% python3 -q
>>> import numpy as np
>>> np.set_printoptions(precision=2, suppress=True, linewidth=200, legacy="1.25")
>>> F = np.load("data.npy")
>>> F.round(2) + 0
array([[-0.06, -0.07,  0.07, -0.23,  0.14,  0.11,  0.33,  0.09],
       [-0.51, -0.28, -0.21,  0.3 ,  0.39, -0.24,  0.16, -0.02],
       [ 0.31,  0.18, -0.14,  0.04,  0.5 ,  0.39, -0.07,  0.53],
       [-0.11,  0.49,  0.05, -0.61,  0.24,  0.06, -0.14, -0.34],
       [ 0.31, -0.3 , -0.3 , -0.31, -0.28,  0.1 ,  0.34,  0.28],
       [ 0.42,  0.02,  0.47,  0.01, -0.08, -0.39,  0.37, -0.11],
       [ 0.23,  0.49, -0.25,  0.2 ,  0.19, -0.59,  0.08,  0.2 ],
       [-0.03,  0.27,  0.32,  0.42,  0.1 ,  0.48,  0.47, -0.17],
       [-0.25,  0.16, -0.38, -0.24, -0.02, -0.03,  0.6 , -0.08],
       [ 0.11,  0.32, -0.47,  0.33, -0.45,  0.19, -0.07, -0.25],
       [ 0.48, -0.33, -0.28,  0.04,  0.43,  0.04,  0.  , -0.6 ]])
>>> other = np.c_[F[:, :2] @ np.array([[-2, 3], [-4, -1]]), np.array([-2, 1, 0, 2, 1, 2, -2, -1, -2, -2, 0])]
>>> other
array([[ 0.4 , -0.1 , -2.  ],
       [ 2.12, -1.24,  1.  ],
       [-1.34,  0.75,  0.  ],
       [-1.74, -0.83,  2.  ],
       [ 0.59,  1.23,  1.  ],
       [-0.92,  1.25,  2.  ],
       [-2.43,  0.18, -2.  ],
       [-1.01, -0.35, -1.  ],
       [-0.14, -0.92, -2.  ],
       [-1.51,  0.02, -2.  ],
       [ 0.36,  1.77,  0.  ]])
>>> np.linalg.matrix_rank(other)
3
>>> np.linalg.norm(np.linalg.qr(F)[0].T @ other, axis=0) ** 2 / ((other ** 2).sum(axis=0) + 1e-12)
array([1.  , 1.  , 0.52])
>>> np.linalg.matrix_rank(np.c_[F, other])
9
>>> np.round(np.linalg.lstsq(F, other[:, 0])[0], 2) + 0
array([-2., -4.,  0.,  0.,  0.,  0.,  0.,  0.])
>>> proj = F @ np.linalg.solve(F.T @ F, F.T)
>>> np.allclose(proj @ proj, proj)
True
>>> np.trace(proj)
8.0
>>> x0 = np.array([0, 0, 2, 2, 1, 0, 2, 0])
>>> target = F @ x0
>>> np.round(np.linalg.solve(F.T @ F, F.T @ target), 2) + 0
array([0., 0., 2., 2., 1., 0., 2., 0.])
>>> target
array([ 0.48,  0.89,  0.16, -1.15, -0.83,  1.62,  0.26,  2.54, -0.07, -0.88, -0.08])
>>> rng = np.random.default_rng(804)
>>> target = target + 0.1 * rng.normal(size=11)
>>> target
array([ 0.56,  0.8 ,  0.4 , -1.03, -0.89,  1.65,  0.32,  2.6 , -0.1 , -0.73,  0.03])
>>> coef, *_ = np.linalg.lstsq(F, target)
>>> np.round(F.T @ (target - F @ coef), 2) + 0
array([0., 0., 0., 0., 0., 0., 0., 0.])
>>> data = np.loadtxt("out4.csv", delimiter=",")
>>> data
array([[ 0.,  0.,  0.,  9.,  6.],
       [ 0.,  0.,  0.,  3.,  2.],
       [ 0.,  0.,  0., -3., -2.],
       [ 0.,  0.,  0., -9., -6.],
       [ 0.,  0.,  0., -9., -6.],
       [ 0.,  0.,  0.,  9.,  6.],
       [ 0.,  0.,  0., -3., -2.],
       [ 0.,  0.,  0.,  6.,  4.],
       [ 0.,  0.,  0.,  3.,  2.],
       [ 0.,  0.,  0., -6., -4.]])
>>> x0 = np.array([2, -3, 0, -1, -2, 2, -2, -3])
>>> h1 = np.maximum(F @ x0, 0)
>>> np.maximum(F @ (3 * x0), 0)
array([0.  , 0.  , 0.  , 0.  , 3.26, 0.  , 0.  , 0.  , 0.  , 3.39, 8.88])
>>> F.T @ h1
array([ 1.88, -0.94, -1.7 ,  0.14,  0.46,  0.45,  0.28, -1.78])
